>>> import numpy as np
>>> from numpy import linalg as LA
>>> np.set_printoptions(precision=1, suppress=True, linewidth=140)
>>> data = np.loadtxt("w.csv", delimiter=",")
>>> data
array([[ 1., -2.,  4., -8.],
       [ 1., -1.,  1., -1.],
       [ 1.,  0.,  0.,  0.],
       [ 1.,  1.,  1.,  1.]])
>>> out = np.array([[-2, 1], [3, 2]])
>>> Z = np.kron(out, data)
>>> Z.shape
(8, 8)
>>> LA.matrix_rank(Z)
np.int64(8)
>>> out = LA.inv(data)
>>> np.allclose(out, data.T)
False
>>> np.round(data @ out, 1) + 0
array([[1., 0., 0., 0.],
       [0., 1., 0., 0.],
       [0., 0., 1., 0.],
       [0., 0., 0., 1.]])
>>> round(LA.det(data) * LA.det(out), 1)
np.float64(1.0)
>>> out.round(1) + 0
array([[ 0. ,  0. ,  1. ,  0. ],
       [ 0.2, -1. ,  0.5,  0.3],
       [ 0. ,  0.5, -1. ,  0.5],
       [-0.2,  0.5, -0.5,  0.2]])
>>> (np.abs(out) > 1e-9).astype(int)
array([[0, 0, 1, 0],
       [1, 1, 1, 1],
       [0, 1, 1, 1],
       [1, 1, 1, 1]])
>>> A = np.load("layer18.npy")
>>> A.round(1) + 0
array([[ 0.8, -0.1,  0.4, -0.1],
       [-0.1,  0. ,  0. ,  0. ],
       [ 0.4,  0. ,  0.2,  0. ],
       [-0.1,  0. ,  0. ,  0. ]])
>>> np.round(LA.det(A), 1)
np.float64(0.0)
>>> round(float(np.abs(LA.eigvals(A)).max()), 1)
1.0
>>> np.allclose(A, A.T)
True
>>> ev, vecs = LA.eigh(A)
>>> x0 = np.array([3, 3, 3, -3])
>>> round(float(x0 @ A @ x0 / (x0 @ x0)), 1), round(float(ev[0]), 1), ev[-1]
(0.4, -0.0, np.float64(1.0))
>>> np.round(LA.eigvalsh(A[1:, 1:]), 1) + 0
array([0. , 0. , 0.2])
>>> np.unique(A.round(6), axis=0).shape
(3, 4)
>>> np.allclose(A[:-1].T @ LA.lstsq(A[:-1].T, A[-1])[0], A[-1])
True
>>> LA.lstsq(A[:-1].T, A[-1])[2]
np.int32(1)
>>> K = np.load("test18.npy")
>>> K
array([[ 1.,  0., -2., -2.],
       [ 0.,  8.,  4.,  1.],
       [ 0.,  1.,  6.,  3.],
       [ 0.,  5.,  8.,  3.]])
>>> out = np.array([[-2, 3, -1], [0, -2, -1]])
>>> Z = np.kron(out, K)
>>> np.round(LA.norm(Z, 2), 1), round(float(LA.norm(out, 2) * LA.norm(K, 2)), 1)
(np.float64(57.2), 57.2)
>>> Z.shape
(8, 12)
>>> out = K[0, 0] * K[1:] - np.outer(K[1:, 0], K[0])
>>> out
array([[0., 8., 4., 1.],
       [0., 1., 6., 3.],
       [0., 5., 8., 3.]])
>>> K[:, 0] / K[0, 0]
array([1., 0., 0., 0.])
>>> np.flatnonzero(~out.round(6).any(axis=1))
array([], dtype=int64)
>>> LA.matrix_rank(out), LA.matrix_rank(K)
(np.int64(3), np.int64(4))
>>> np.trace(K)
np.float64(18.0)
>>> np.sort(np.abs(LA.eigvals(K)))
array([ 0.3,  1. ,  5.2, 12.2])
>>> out = np.array([[0, 0], [3, 3]])
>>> Z = np.kron(out, A)
>>> Z.round(1) + 0
array([[ 0. ,  0. ,  0. ,  0. ,  0. ,  0. ,  0. ,  0. ],
       [ 0. ,  0. ,  0. ,  0. ,  0. ,  0. ,  0. ,  0. ],
       [ 0. ,  0. ,  0. ,  0. ,  0. ,  0. ,  0. ,  0. ],
       [ 0. ,  0. ,  0. ,  0. ,  0. ,  0. ,  0. ,  0. ],
       [ 2.4, -0.4,  1. , -0.4,  2.4, -0.4,  1. , -0.4],
       [-0.4,  0. , -0.2,  0. , -0.4,  0. , -0.2,  0. ],
       [ 1. , -0.2,  0.4, -0.2,  1. , -0.2,  0.4, -0.2],
       [-0.4,  0. , -0.2,  0. , -0.4,  0. , -0.2,  0. ]])
>>> Z.shape
(8, 8)
>>> rng = np.random.default_rng(242)
>>> out = Z + rng.integers(-2, 3, (8, 1)) @ rng.integers(-2, 3, (1, 8))
>>> out.round(1) + 0
array([[ 0. ,  1. , -1. , -1. , -1. , -1. ,  2. ,  1. ],
       [ 0. , -2. ,  2. ,  2. ,  2. ,  2. , -4. , -2. ],
       [ 0. ,  0. ,  0. ,  0. ,  0. ,  0. ,  0. ,  0. ],
       [ 0. ,  2. , -2. , -2. , -2. , -2. ,  4. ,  2. ],
       [ 2.4, -1.4,  2. ,  0.6,  3.4,  0.6, -1. , -1.4],
       [-0.4,  0. , -0.2,  0. , -0.4,  0. , -0.2,  0. ],
       [ 1. ,  1.8, -1.6, -2.2, -1. , -2.2,  4.4,  1.8],
       [-0.4, -2. ,  1.8,  2. ,  1.6,  2. , -4.2, -2. ]])
>>> LA.matrix_rank(out - Z, tol=1e-8)
np.int64(1)
>>> X = np.load("case16.npy")
>>> X
array([[  0.6,   2. ,   1.3,   0.8,   0.4,  -1. ],
       [  0.2,  18. ,  -0.8,   0.1,   0.8,   0.5],
       [  2.4, -14. ,   0.7,   0.1,  -1.1,  -1.4],
       [ -2. ,  28. ,  -0.7,   0.7,  -0.5,  -0.2]])
>>> left, sv, Vh = LA.svd(X)
>>> sv
array([36.3,  2.7,  1.7,  1.4])
>>> np.argmax(sv[:-1] / (sv[1:] + 1e-6)) + 1
np.int64(1)
>>> out = left[:, :1] @ np.diag(sv[:1]) @ Vh[:1]
>>> round(LA.norm(X - out, 2), 1), round(sv[1], 1)
(np.float64(2.7), np.float64(2.7))
>>> round(LA.norm(X - out) / LA.norm(X), 1)
np.float64(0.1)
>>> round(float(np.abs(X - out).max()), 1)
1.5
>>> T = np.stack([A, -3 * A, A[::-1]])
>>> T.sum(axis=0)
array([[-1.8,  0.2, -0.7,  0.2],
       [ 0.6, -0.1,  0.2, -0.1],
       [-0.8,  0.1, -0.3,  0.1],
       [ 1.1, -0.2,  0.5, -0.2]])
>>> LA.matrix_rank(T)
array([1, 1, 1])
>>> LA.matrix_rank(T.reshape(3, -1))
np.int64(2)
>>> T.shape
(3, 4, 4)
>>> W1 = np.array([[-1, 0, 1],
...     [-2, 0, 1],
...     [-2, -1, -2],
...     [0, -1, 2],
...     [2, -2, 0],
...     [1, 0, -2]])
>>> c = np.array([2, 0, 3])
>>> H = np.maximum(X @ W1 + c, 0)
>>> H
array([[ 0. ,  0. ,  6.6],
       [ 0. ,  0. , 22. ],
       [22.6,  1.4,  0. ],
       [ 0. ,  1. , 32.2]])
>>> Z = np.array([[6, 9], [6, 9], [1, 2]])
>>> H @ Z
array([[  6.6,  13.2],
       [ 22. ,  44. ],
       [144. , 216. ],
       [ 38.2,  73.4]])
>>> (H @ Z).round(6).argmax(axis=1)
array([1, 1, 1, 1])
>>> left, sv, Vh = LA.svd(H)
>>> sv
array([39.6, 22.6,  0.6])
>>> out = left[:, :2] @ np.diag(sv[:2]) @ Vh[:2]
>>> np.round(np.abs(H - out).max(), 1)
np.float64(0.5)
>>> LA.matrix_rank(H, rtol=0.05)
np.int64(2)
>>> round(float(LA.norm(H - out, 2)), 1), np.round(sv[2], 1)
(0.6, np.float64(0.6))
>>> u = np.array([0, 2])
>>> np.round(np.correlate(X[1], X[3], "full"), 1) + 0
array([  0. ,  -3.7,  -8.7,  12.8,  -7.8, 503.7, -58.2,   4.2,  21.8,  12.4,  -1. ])
>>> np.polyval(u, X[1])
array([2., 2., 2., 2., 2., 2.])
>>> np.convolve(X[1], u)
array([ 0. ,  0.4, 36. , -1.6,  0.2,  1.6,  1. ])
>>> E = np.array([[-1, -2, -2, -1], [-2, -2, 0, 2], [-1, -2, 2, -1]])
>>> E[-1] = E[0] + -2 * E[1]
>>> E
array([[-1, -2, -2, -1],
       [-2, -2,  0,  2],
       [ 3,  2, -2, -5]])
>>> rk = LA.matrix_rank(E)
>>> rk
np.int64(2)
>>> null = LA.svd(E)[2][rk:].T
>>> np.allclose(E @ null, 0)
True
>>> [int(LA.matrix_rank(E[:i])) for i in range(1, len(E) + 1)]
[1, 2, 2]
>>> [int(LA.matrix_rank(E[:, :j + 1])) for j in range(4)]
[1, 2, 2, 2]
>>> [int(LA.matrix_rank(np.delete(E, i, axis=0))) for i in range(3)]
[2, 2, 2]
>>> out = E / np.sqrt((E ** 2).mean(axis=1, keepdims=True))
>>> E - E.mean(axis=1, keepdims=True)
array([[ 0.5, -0.5, -0.5,  0.5],
       [-1.5, -1.5,  0.5,  2.5],
       [ 3.5,  2.5, -1.5, -4.5]])
>>> LA.matrix_rank(E - E.mean(axis=1, keepdims=True))
np.int64(2)
>>> left, sv, Vh = LA.svd(E)
>>> np.argmax(sv[:-1] / (sv[1:] + 1e-6)) + 1
np.int64(2)
>>> sv.round(1) + 0
array([7.2, 3.5, 0. ])
>>> out = left[:, :2] @ np.diag(sv[:2]) @ Vh[:2]
>>> LA.matrix_rank(out)
np.int64(2)
>>> round(float(LA.norm(E - out) / LA.norm(E)), 1)
0.0
>>> round(np.abs(E - out).max(), 1)
np.float64(0.0)
>>> W0 = np.load("run7.npy")
>>> W0
array([[-3, -2, -1,  0],
       [ 1,  2,  3,  4],
       [ 5,  6,  7,  8]])
>>> W0[1] @ W0[2]
np.int64(70)
>>> round(LA.norm(W0[1] - W0[2]), 1)
np.float64(8.0)
>>> round(LA.norm(W0[1], 1), 1), round(float(LA.norm(W0[1], np.inf)), 1)
(np.float64(10.0), 4.0)
>>> round(LA.norm(W0, 1), 1), round(float(LA.norm(W0, np.inf)), 1)
(np.float64(12.0), 26.0)
>>> LA.norm(W0, axis=1)
array([ 3.7,  5.5, 13.2])
>>> np.round(LA.norm(W0, "nuc"), 1)
np.float64(17.5)
>>> np.round(LA.norm(W0) ** 2 / LA.norm(W0, 2) ** 2, 1)
np.float64(1.0)
>>> out = W0 + rng.integers(-2, 3, (3, 2)) @ rng.integers(-2, 3, (2, 4))
>>> out
array([[-4,  1,  1,  0],
       [-1,  2, -5, 10],
       [ 6,  7, 13,  4]])
>>> np.round(LA.svd(out - W0, compute_uv=False), 1) + 0
array([12.6,  3.5,  0. ])
>>> out - W0
array([[-1,  3,  2,  0],
       [-2,  0, -8,  6],
       [ 1,  1,  6, -4]])
